In [1]: import numpy as np

In [2]: import numpy.linalg as la

In [3]: np.set_printoptions(precision=1, suppress=True, linewidth=200)

In [4]: def tidy(a):
   ...:     return np.round(a, 1) + 0
   ...: 

In [5]: rng = np.random.default_rng(57197)

In [6]: E = np.triu(rng.random((9, 9)) < 0.3, 1).astype(int)

In [7]: E = E + E.T

In [8]: E
Out[8]: 
array([[0, 1, 1, 0, 1, 0, 0, 1, 0],
       [1, 0, 1, 0, 1, 0, 1, 1, 0],
       [1, 1, 0, 0, 0, 1, 1, 0, 0],
       [0, 0, 0, 0, 0, 0, 0, 0, 0],
       [1, 1, 0, 0, 0, 1, 1, 1, 0],
       [0, 0, 1, 0, 1, 0, 1, 0, 1],
       [0, 1, 1, 0, 1, 1, 0, 0, 0],
       [1, 1, 0, 0, 1, 0, 0, 0, 0],
       [0, 0, 0, 0, 0, 1, 0, 0, 0]])

In [9]: tidy(la.det(E))
Out[9]: np.float64(0.0)

In [10]: (E != 0).astype(int)
Out[10]: 
array([[0, 1, 1, 0, 1, 0, 0, 1, 0],
       [1, 0, 1, 0, 1, 0, 1, 1, 0],
       [1, 1, 0, 0, 0, 1, 1, 0, 0],
       [0, 0, 0, 0, 0, 0, 0, 0, 0],
       [1, 1, 0, 0, 0, 1, 1, 1, 0],
       [0, 0, 1, 0, 1, 0, 1, 0, 1],
       [0, 1, 1, 0, 1, 1, 0, 0, 0],
       [1, 1, 0, 0, 1, 0, 0, 0, 0],
       [0, 0, 0, 0, 0, 1, 0, 0, 0]])

In [11]: E @ E
Out[11]: 
array([[4, 3, 1, 0, 2, 2, 3, 2, 0],
       [3, 5, 2, 0, 3, 3, 2, 2, 0],
       [1, 2, 4, 0, 4, 1, 2, 2, 1],
       [0, 0, 0, 0, 0, 0, 0, 0, 0],
       [2, 3, 4, 0, 5, 1, 2, 2, 1],
       [2, 3, 1, 0, 1, 4, 2, 1, 0],
       [3, 2, 2, 0, 2, 2, 4, 2, 1],
       [2, 2, 2, 0, 2, 1, 2, 3, 0],
       [0, 0, 1, 0, 1, 0, 1, 0, 1]])

In [12]: np.trace(E @ E @ E) // 6
Out[12]: np.int64(9)

In [13]: np.argwhere(np.triu(E))
Out[13]: 
array([[0, 1],
       [0, 2],
       [0, 4],
       [0, 7],
       [1, 2],
       [1, 4],
       [1, 6],
       [1, 7],
       [2, 5],
       [2, 6],
       [4, 5],
       [4, 6],
       [4, 7],
       [5, 6],
       [5, 8]])

In [14]: low = np.diag(E.sum(axis=1)) - E

In [15]: la.matrix_rank(low)
Out[15]: np.int64(7)

In [16]: low @ np.ones(9)
Out[16]: array([0., 0., 0., 0., 0., 0., 0., 0., 0.])

In [17]: tidy(la.eigvalsh(low))
Out[17]: array([0. , 0. , 0.8, 2.5, 4. , 4.8, 5. , 6.1, 6.7])

In [18]: left, sigma, Vt = la.svd(E)

In [19]: np.argmax(sigma[:-1] / (sigma[1:] + 1e-6)) + 1
Out[19]: np.int64(7)

In [20]: out = left[:, :7] @ np.diag(sigma[:7]) @ Vt[:7]

In [21]: tidy(la.norm(E - out) / la.norm(E))
Out[21]: np.float64(0.0)

In [22]: tidy(np.abs(E - out).max())
Out[22]: np.float64(0.0)

In [23]: w, V = la.eigh(E)

In [24]: tidy(w)
Out[24]: array([-2.3, -1.7, -1.2, -0.8,  0. ,  0. ,  0.4,  1.5,  4.1])

In [25]: np.abs(V[:, -1]).round(6).argmax()
Out[25]: np.int64(1)

In [26]: left, sigma, Vt = la.svd(E)

In [27]: V = Vt[:(sigma > 1e-8).sum()]

In [28]: x0 = E[0] + -3 * E[6] + rng.integers(2) * np.eye(9)[6]

In [29]: x0
Out[29]: array([ 0., -2., -2.,  0., -2., -3.,  0.,  1.,  0.])

In [30]: tidy(np.diag(V.T @ V))
Out[30]: array([0.8, 1. , 0.8, 0. , 0.8, 1. , 0.8, 1. , 0.8])

In [31]: tidy(V.T @ V)
Out[31]: 
array([[ 0.8,  0. , -0.2,  0. ,  0.2,  0. ,  0.2,  0. , -0.2],
       [ 0. ,  1. ,  0. ,  0. ,  0. ,  0. ,  0. ,  0. ,  0. ],
       [-0.2,  0. ,  0.8,  0. ,  0.2,  0. ,  0.2,  0. , -0.2],
       [ 0. ,  0. ,  0. ,  0. ,  0. ,  0. ,  0. ,  0. ,  0. ],
       [ 0.2,  0. ,  0.2,  0. ,  0.8,  0. , -0.2,  0. ,  0.2],
       [ 0. ,  0. ,  0. ,  0. ,  0. ,  1. ,  0. ,  0. ,  0. ],
       [ 0.2,  0. ,  0.2,  0. , -0.2,  0. ,  0.8,  0. ,  0.2],
       [ 0. ,  0. ,  0. ,  0. ,  0. ,  0. ,  0. ,  1. ,  0. ],
       [-0.2,  0. , -0.2,  0. ,  0.2,  0. ,  0.2,  0. ,  0.8]])

In [32]: tidy(la.norm(x0 - V.T @ V @ x0))
Out[32]: np.float64(0.0)

In [33]: la.matrix_rank(np.vstack([E, x0]))
Out[33]: np.int64(7)

In [34]: A = np.array([[1, 2, 1, 0, 3, 1, 2, 0, 2, 2, 3, 1, 0, 3],
    ...:     [0, 0, 3, 1, 1, 1, 1, 0, 1, 0, 2, 0, 3, 1],
    ...:     [1, 3, 1, 0, 1, 3, 1, 1, 1, 3, 1, 0, 2, 3],
    ...:     [2, 3, 1, 1, 3, 0, 3, 2, 3, 3, 0, 2, 3, 1],
    ...:     [0, 2, 3, 3, 1, 1, 2, 2, 1, 3, 0, 3, 1, 2],
    ...:     [2, 1, 1, 0, 0, 1, 0, 1, 3, 2, 2, 2, 0, 2],
    ...:     [2, 0, 0, 2, 0, 0, 1, 0, 2, 2, 1, 2, 2, 2]])

In [35]: A[:, 9] = -2 * A[:, 2]

In [36]: A
Out[36]: 
array([[ 1,  2,  1,  0,  3,  1,  2,  0,  2, -2,  3,  1,  0,  3],
       [ 0,  0,  3,  1,  1,  1,  1,  0,  1, -6,  2,  0,  3,  1],
       [ 1,  3,  1,  0,  1,  3,  1,  1,  1, -2,  1,  0,  2,  3],
       [ 2,  3,  1,  1,  3,  0,  3,  2,  3, -2,  0,  2,  3,  1],
       [ 0,  2,  3,  3,  1,  1,  2,  2,  1, -6,  0,  3,  1,  2],
       [ 2,  1,  1,  0,  0,  1,  0,  1,  3, -2,  2,  2,  0,  2],
       [ 2,  0,  0,  2,  0,  0,  1,  0,  2,  0,  1,  2,  2,  2]])

In [37]: left, sigma, Vt = la.svd(A, full_matrices=False)

In [38]: np.abs(left[:, 0]).round(6).argmax()
Out[38]: np.int64(4)

In [39]: tidy(np.abs(Vt[0]))
Out[39]: array([0.2, 0.3, 0.3, 0.2, 0.2, 0.2, 0.3, 0.2, 0.3, 0.5, 0.2, 0.2, 0.3, 0.3])

In [40]: tidy(left.T @ left)
Out[40]: 
array([[1., 0., 0., 0., 0., 0., 0.],
       [0., 1., 0., 0., 0., 0., 0.],
       [0., 0., 1., 0., 0., 0., 0.],
       [0., 0., 0., 1., 0., 0., 0.],
       [0., 0., 0., 0., 1., 0., 0.],
       [0., 0., 0., 0., 0., 1., 0.],
       [0., 0., 0., 0., 0., 0., 1.]])

In [41]: tidy(np.cumsum(sigma ** 2) / np.sum(sigma ** 2))
Out[41]: array([0.7, 0.8, 0.9, 0.9, 1. , 1. , 1. ])

In [42]: tidy(left.T @ A @ Vt.T)
Out[42]: 
array([[15.9,  0. ,  0. ,  0. ,  0. ,  0. ,  0. ],
       [ 0. ,  6.4,  0. ,  0. ,  0. ,  0. ,  0. ],
       [ 0. ,  0. ,  4.7,  0. ,  0. ,  0. ,  0. ],
       [ 0. ,  0. ,  0. ,  4.1,  0. ,  0. ,  0. ],
       [ 0. ,  0. ,  0. ,  0. ,  3.5,  0. ,  0. ],
       [ 0. ,  0. ,  0. ,  0. ,  0. ,  3.1,  0. ],
       [ 0. ,  0. ,  0. ,  0. ,  0. ,  0. ,  2.3]])

In [43]: tidy(sigma)
Out[43]: array([15.9,  6.4,  4.7,  4.1,  3.5,  3.1,  2.3])

In [44]: tidy(np.sqrt((sigma ** 2).sum())), tidy(la.norm(A))
Out[44]: (np.float64(18.9), np.float64(18.9))

In [45]: tidy(la.svd(A, compute_uv=False))
Out[45]: array([15.9,  6.4,  4.7,  4.1,  3.5,  3.1,  2.3])

In [46]: A.sum(axis=1)
Out[46]: array([17,  8, 16, 22, 15, 13, 14])

In [47]: np.zeros(7, 14)
---------------------------------------------------------------------------
TypeError                                 Traceback (most recent call last)
Cell In[47], line 1
----> 1 np.zeros(7, 14)

TypeError: Cannot interpret '14' as a data type

In [48]: np.unravel_index(np.abs(A).argmax(), A.shape)
Out[48]: (np.int64(1), np.int64(9))

In [49]: r0 = np.array([0, 3, -1])

In [50]: np.array([np.convolve(row, r0, "same") for row in A])
Out[50]: 
array([[  3,   5,   1,  -1,   9,   0,   5,  -2,   6,  -8,  11,   0,  -1,   9],
       [  0,   0,   9,   0,   2,   2,   2,  -1,   3, -19,  12,  -2,   9,   0],
       [  3,   8,   0,  -1,   3,   8,   0,   2,   2,  -7,   5,  -1,   6,   7],
       [  6,   7,   0,   2,   8,  -3,   9,   3,   7,  -9,   2,   6,   7,   0],
       [  0,   6,   7,   6,   0,   2,   5,   4,   1, -19,   6,   9,   0,   5],
       [  6,   1,   2,  -1,   0,   3,  -1,   3,   8,  -9,   8,   4,  -2,   6],
       [  6,  -2,   0,   6,  -2,   0,   3,  -1,   6,  -2,   3,   5,   4,   4]])

In [51]: np.convolve(A[4], r0)
Out[51]: array([  0,   0,   6,   7,   6,   0,   2,   5,   4,   1, -19,   6,   9,   0,   5,  -2])

In [52]: np.cross(A[4, :3], A[5, :3])
Out[52]: array([-1,  6, -4])

In [53]: out = A + rng.integers(-2, 3, (7, 1)) @ rng.integers(-2, 3, (1, 14))

In [54]: out
Out[54]: 
array([[ 1,  2,  1,  0,  3,  1,  2,  0,  2, -2,  3,  1,  0,  3],
       [-1, -2,  1,  3,  1,  3, -1, -1,  3, -7,  2,  0,  4, -1],
       [ 0,  1, -1,  2,  1,  5, -1,  0,  3, -3,  1,  0,  3,  1],
       [ 4,  7,  5, -3,  3, -4,  7,  4, -1,  0,  0,  2,  1,  5],
       [ 2,  6,  7, -1,  1, -3,  6,  4, -3, -4,  0,  3, -1,  6],
       [ 0, -3, -3,  4,  0,  5, -4, -1,  7, -4,  2,  2,  2, -2],
       [ 0, -4, -4,  6,  0,  4, -3, -2,  6, -2,  1,  2,  4, -2]])

In [55]: out - A
Out[55]: 
array([[ 0,  0,  0,  0,  0,  0,  0,  0,  0,  0,  0,  0,  0,  0],
       [-1, -2, -2,  2,  0,  2, -2, -1,  2, -1,  0,  0,  1, -2],
       [-1, -2, -2,  2,  0,  2, -2, -1,  2, -1,  0,  0,  1, -2],
       [ 2,  4,  4, -4,  0, -4,  4,  2, -4,  2,  0,  0, -2,  4],
       [ 2,  4,  4, -4,  0, -4,  4,  2, -4,  2,  0,  0, -2,  4],
       [-2, -4, -4,  4,  0,  4, -4, -2,  4, -2,  0,  0,  2, -4],
       [-2, -4, -4,  4,  0,  4, -4, -2,  4, -2,  0,  0,  2, -4]])

In [56]: out = A[0, 0] * A[1:] - np.outer(A[1:, 0], A[0])

In [57]: out
Out[57]: 
array([[ 0,  0,  3,  1,  1,  1,  1,  0,  1, -6,  2,  0,  3,  1],
       [ 0,  1,  0,  0, -2,  2, -1,  1, -1,  0, -2, -1,  2,  0],
       [ 0, -1, -1,  1, -3, -2, -1,  2, -1,  2, -6,  0,  3, -5],
       [ 0,  2,  3,  3,  1,  1,  2,  2,  1, -6,  0,  3,  1,  2],
       [ 0, -3, -1,  0, -6, -1, -4,  1, -1,  2, -4,  0,  0, -4],
       [ 0, -4, -2,  2, -6, -2, -3,  0, -2,  4, -5,  0,  2, -4]])

In [58]: A[:, 0] / A[0, 0]
Out[58]: array([1., 0., 1., 2., 0., 2., 2.])

In [59]: np.flatnonzero(~out.round(6).any(axis=1))
Out[59]: array([], dtype=int64)
